$ python3 -q
>>> import numpy as np
>>> np.set_printoptions(suppress=True, linewidth=200)
>>> feats = np.load("x.npy")
>>> feats
array([[0, 1, 0, 0, 0],
       [1, 0, 0, 0, 0],
       [0, 0, 0, 0, 0],
       [0, 0, 0, 0, 0],
       [0, 0, 0, 0, 1]])
>>> # 4 blocks once reordered
>>> Uu, sigma, vt = np.linalg.svd(feats)
>>> np.argmax(sigma[:-1] / (sigma[1:] + 1e-6)) + 1
np.int64(3)
>>> B = Uu[:, :3] @ np.diag(sigma[:3]) @ vt[:3]
>>> print(round(np.linalg.norm(feats - B) / np.linalg.norm(feats), 3))
0.0
>>> E = np.diag(3 * np.array([0, -1, 2, 1])) + np.array([[3, 2, 5, 0], [2, 4, 0, 5], [1, 2, 5, 1], [4, 4, 0, 2]])
>>> E
array([[ 3,  2,  5,  0],
       [ 2,  1,  0,  5],
       [ 1,  2, 11,  1],
       [ 4,  4,  0,  5]])
>>> print(E.mean(axis=0))
[2.5  2.25 4.   2.75]
>>> np.round(np.linalg.svd(E, compute_uv=False), 3)
array([12.936,  8.707,  2.792,  1.017])
>>> np.abs(E).max()
np.int64(11)
>>> print(E - E[0])
[[ 0  0  0  0]
 [-1 -1 -5  5]
 [-2  0  6  1]
 [ 1  2 -5  5]]
>>> rng = np.random.default_rng(686)
>>> idx = rng.permutation(4)
>>> print(idx)
[0 2 3 1]
>>> B = E[idx][:, idx]
>>> np.allclose(B, E)
False
>>> np.diag(B)
array([ 3, 11,  5,  1])
>>> m1 = np.array([[0.9, -0.4, -2.0, -0.4],
...     [-0.2, -0.1, -28.0, 0.0],
...     [-1.1, 0.5, 30.0, 1.0],
...     [-0.9, 0.4, -10.0, 0.3]])
>>> # column 2 dominates
>>> print(m1.reshape(2, -1))
[[  0.9  -0.4  -2.   -0.4  -0.2  -0.1 -28.    0. ]
 [ -1.1   0.5  30.    1.   -0.9   0.4 -10.    0.3]]
>>> blk = m1.reshape(4, 2, -1)
>>> blk[:, 0]
array([[ 0.9, -0.4],
       [-0.2, -0.1],
       [-1.1,  0.5],
       [-0.9,  0.4]])
